$ python3 -q
>>> import numpy as np
>>> import numpy.linalg as la
>>> np.set_printoptions(precision=2, suppress=True, linewidth=100, floatmode="fixed")
>>> K = np.load("sample14.npy")
>>> K
array([[  6.00,   6.00, -21.00],
       [  6.00,   1.00, -14.00],
       [-21.00, -14.00,  46.00]])
>>> Uu, s, Vh = la.svd(K)
>>> np.argmax(s[:-1] / (s[1:] + 1e-6)) + 1
np.int64(1)
>>> s
array([59.00,  3.00,  3.00])
>>> other = Uu[:, :1] @ np.diag(s[:1]) @ Vh[:1]
>>> round(float(np.abs(K - other).max()), 2)
2.81
>>> mat = np.loadtxt("a.csv", delimiter=",")
>>> mat
array([[-0.70, -1.20,  0.00,  0.00],
       [-0.40,  0.10, 16.00,  2.10],
       [ 0.10, -0.80, -8.00,  2.10]])
>>> th = np.radians(30)
>>> R = np.eye(4)
>>> R[0, 0] = R[1, 1] = np.cos(th)
>>> R[0, 1], R[1, 0] = -np.sin(th), np.sin(th)
>>> R
array([[ 0.87, -0.50,  0.00,  0.00],
       [ 0.50,  0.87,  0.00,  0.00],
       [ 0.00,  0.00,  1.00,  0.00],
       [ 0.00,  0.00,  0.00,  1.00]])
>>> other = mat @ R.T
>>> np.abs(other - mat).max(axis=0)
array([0.69, 0.21, 0.00, 0.00])
>>> round(float(la.det(R)), 2), round(np.trace(R), 2)
(1.0, np.float64(3.73))
>>> arr = np.load("x.npy")
>>> arr
array([[0, 1],
       [1, 2]])
>>> [round(float(la.det(arr[:i, :i])), 2) + 0 for i in range(1, 3)]
[0.0, -1.0]
>>> np.poly(arr)
array([ 1.00, -2.00, -1.00])
>>> np.einsum("ij,ji->", arr, arr)
np.int64(6)
>>> np.abs(arr).max()
np.int64(2)
>>> la.svd(arr, compute_uv=False)
array([2.41, 0.41])
>>> arr.sum(axis=1)
array([1, 3])
>>> np.unravel_index(np.abs(arr).argmax(), arr.shape)
(np.int64(1), np.int64(1))
>>> th = np.radians(60)
>>> R = np.eye(2)
>>> R[1, 1] = R[0, 0] = np.cos(th)
>>> R[1, 0], R[0, 1] = -np.sin(th), np.sin(th)
>>> R
array([[ 0.50,  0.87],
       [-0.87,  0.50]])
>>> other = arr @ R.T
>>> np.abs(other - arr).max(axis=0)
array([1.23, 1.87])
>>> np.round(la.det(R), 2), round(float(np.trace(R)), 2)
(np.float64(1.0), 1.0)
>>> ev, V = la.eigh(arr)
>>> vec = np.array([3, 5])
>>> la.eigvalsh(arr[1:, 1:])
array([2.00])
>>> np.abs(arr).sum(axis=1).max(), np.round(np.abs(ev).max(), 2)
(np.int64(3), np.float64(2.41))
>>> (np.sign(V[:, -1].round(6)) == np.sign(V[0, -1].round(6))).astype(int)
array([1, 1])
>>> W0 = np.loadtxt("mat.csv", delimiter=",")
>>> W0
array([[0.00, 3.00, 3.00],
       [3.00, 0.00, 3.00],
       [3.00, 3.00, 0.00]])
>>> cov = W0.T @ W0
>>> cov
array([[18.00,  9.00,  9.00],
       [ 9.00, 18.00,  9.00],
       [ 9.00,  9.00, 18.00]])
>>> np.allclose(cov, cov.T)
True
>>> proj = np.triu(np.array([[-2, 2, 0], [-1, 2, -2], [1, -2, 1]]), 1) + np.eye(3)
>>> other = proj @ W0 @ la.inv(proj)
>>> proj @ W0 - W0 @ proj
array([[  6.00,   0.00,  12.00],
       [ -6.00, -12.00,   0.00],
       [  0.00,  -6.00,   6.00]])
>>> np.trace(other), np.trace(W0)
(np.float64(0.0), np.float64(0.0))
>>> other
array([[ 6.00, -9.00, -9.00],
       [-3.00,  0.00,  3.00],
       [ 3.00, -3.00, -6.00]])
>>> feats = np.diag(np.array([1, -3, 3])) + -1 * np.eye(3, k=1) + -1 * np.eye(3, k=-1)
>>> feats
array([[ 1.00, -1.00,  0.00],
       [-1.00, -3.00, -1.00],
       [ 0.00, -1.00,  3.00]])
>>> vec = np.array([0, 4, 3])
>>> target = feats @ vec
>>> target
array([ -4.00, -15.00,   5.00])
>>> la.solve(feats, feats[:, 0])
array([ 1.00, -0.00,  0.00])
>>> la.solve(feats, target + feats[:, 2])
array([0.00, 4.00, 4.00])
>>> la.solve(feats, target)
array([0.00, 4.00, 3.00])
>>> q, R = la.qr(feats)
>>> np.round(q @ R, 2) + 0
array([[ 1.00, -1.00,  0.00],
       [-1.00, -3.00, -1.00],
       [ 0.00, -1.00,  3.00]])
>>> q
array([[-0.71, -0.67, -0.24],
       [ 0.71, -0.67, -0.24],
       [-0.00, -0.33,  0.94]])
>>> R
array([[-1.41, -1.41, -0.71],
       [ 0.00,  3.00, -0.33],
       [ 0.00,  0.00,  3.06]])
>>> np.round(q.T @ q, 2) + 0
array([[1.00, 0.00, 0.00],
       [0.00, 1.00, 0.00],
       [0.00, 0.00, 1.00]])
>>> [round(float(la.det(feats[:i, :i])), 2) + 0 for i in range(1, 4)]
[1.0, -4.0, -13.0]
>>> round(la.eigvalsh(feats).min(), 2)
np.float64(-3.38)
>>> ev, V = la.eigh(feats)
>>> vec = np.array([0, 0, -1])
>>> vec @ feats @ vec / (vec @ vec), round(ev[0], 2), round(ev[-1], 2)
(np.float64(3.0), np.float64(-3.38), np.float64(3.17))
>>> vec @ feats @ vec
np.float64(3.0)
>>> np.abs(feats).sum(axis=1).max(), round(float(np.abs(ev).max()), 2)
(np.float64(5.0), 3.38)
>>> (np.sign(V[:, -1].round(6)) == np.sign(V[0, -1].round(6))).astype(int)
array([1, 0, 1])
>>> V * np.abs(ev) @ V.T
array([[ 1.33,  0.43,  0.22],
       [ 0.43,  3.29, -0.02],
       [ 0.22, -0.02,  3.15]])
>>> ev, V = la.eig(feats)
>>> np.sort(la.eigvals(feats @ feats))
array([ 1.46, 10.08, 11.46])
>>> np.sort(la.eigvals(feats.T))
array([-3.38,  1.21,  3.17])
>>> round(np.prod(ev), 2)
np.float64(-13.0)
>>> other = np.array([[-2.0, 0.7], [-1.4, 0.0], [1.5, -1.9], [-0.7, 1.9]])
>>> basis = np.array([[0.5, -0.2, -0.6], [-1.2, 0.8, -1.0]])
>>> X = other @ basis
>>> X
array([[-1.84,  0.96,  0.50],
       [-0.70,  0.28,  0.84],
       [ 3.03, -1.82,  1.00],
       [-2.63,  1.66, -1.48]])
>>> r = la.matrix_rank(X)
>>> r
np.int64(2)
>>> N = la.svd(X)[2][r:].T
>>> np.round(X @ N, 2) + 0
array([[0.00],
       [0.00],
       [0.00],
       [0.00]])
>>> [int(la.matrix_rank(X[:i])) for i in range(1, len(X) + 1)]
[1, 2, 2, 2]
>>> la.matrix_rank(X.T @ X), la.matrix_rank(X @ X.T)
(np.int64(2), np.int64(2))
>>> [int(la.matrix_rank(X[:, :j + 1])) for j in range(3)]
[1, 2, 2]
>>> np.allclose(X @ N, 0)
True
>>> la.matrix_rank(X, rtol=0.1)
np.int64(2)
>>> [round(float(x), 2) for x in la.svd(X, compute_uv=False)[:3]]
[5.36, 1.57, 0.0]
>>> Uu, s, Vh = la.svd(X)
>>> s.round(2) + 0
array([5.36, 1.57, 0.00])
>>> np.argmax(s[:-1] / (s[1:] + 1e-6)) + 1
np.int64(2)
>>> other = Uu[:, :2] @ np.diag(s[:2]) @ Vh[:2]
>>> round(np.abs(X - other).max(), 2)
np.float64(0.0)
>>> rng = np.random.default_rng(64711)
>>> lab = rng.permutation(2)
>>> lab
array([1, 0])
>>> other = arr[lab][:, lab]
>>> np.allclose(other, arr)
False
>>> other
array([[2, 1],
       [1, 0]])
>>> round(float(la.det(other)), 2), np.round(la.det(arr[lab]), 2)
(-1.0, np.float64(1.0))
>>> m1 = np.load("w.npy")
>>> m1
array([[ 0,  2,  0,  0,  0,  0],
       [ 2, -1,  0,  0,  0,  0],
       [ 0, -1,  0,  0,  0,  0],
       [ 0,  0,  0,  2,  0,  0],
       [ 0,  0,  2, -1,  0,  0],
       [ 0,  0,  0, -1,  0,  0],
       [ 0,  0,  0,  0,  0,  2],
       [ 0,  0,  0,  0,  2, -1],
       [ 0,  0,  0,  0,  0, -1]])
>>> proj = m1 @ la.solve(m1.T @ m1, m1.T)
>>> np.trace(proj)
np.float64(6.0)
>>> other = m1 + rng.integers(-2, 3, (9, 3)) @ rng.integers(-2, 3, (3, 6))
>>> other
array([[-6,  1, -2, -2,  2, -3],
       [ 0, -8,  6,  1, -1,  4],
       [-8, -5,  0, -2,  2, -2],
       [ 0, -5,  6,  7, -5,  6],
       [-4,  1,  0,  1, -2, -1],
       [ 1, -1,  0, -6,  5, -2],
       [ 1,  1,  0,  2, -2,  3],
       [-6, -5,  2, -1,  3, -1],
       [-7, -2, -2, -4,  4, -5]])
>>> la.matrix_rank(other - m1, tol=1e-8)
np.int64(3)
>>> np.round(la.svd(other - m1, compute_uv=False), 2) + 0
array([18.36, 16.19,  8.58,  0.00,  0.00,  0.00])
>>> T = np.stack([other, 2 * other, other[::-1]])
>>> la.matrix_rank(T.reshape(3, -1))
np.int64(2)
>>> la.norm(T, axis=(1, 2))
array([27.33, 54.66, 27.33])
>>> np.einsum("bij,cij->bc", T, T)
array([[ 747, 1494,   59],
       [1494, 2988,  118],
       [  59,  118,  747]])
>>> (T @ other.T).shape
(3, 9, 9)
>>> T.sum(axis=0)
array([[-25,   1,  -8, -10,  10, -14],
       [ -6, -29,  20,   2,   0,  11],
       [-23, -14,   0,  -4,   4,  -3],
       [  1, -16,  18,  15, -10,  16],
       [-16,   4,   0,   4,  -8,  -4],
       [  3,  -8,   6, -11,  10,   0],
       [ -5,  -2,   0,   4,  -4,   7],
       [-18, -23,  12,  -2,   8,   1],
       [-27,  -5,  -8, -14,  14, -18]])
>>> T.shape
(3, 9, 6)
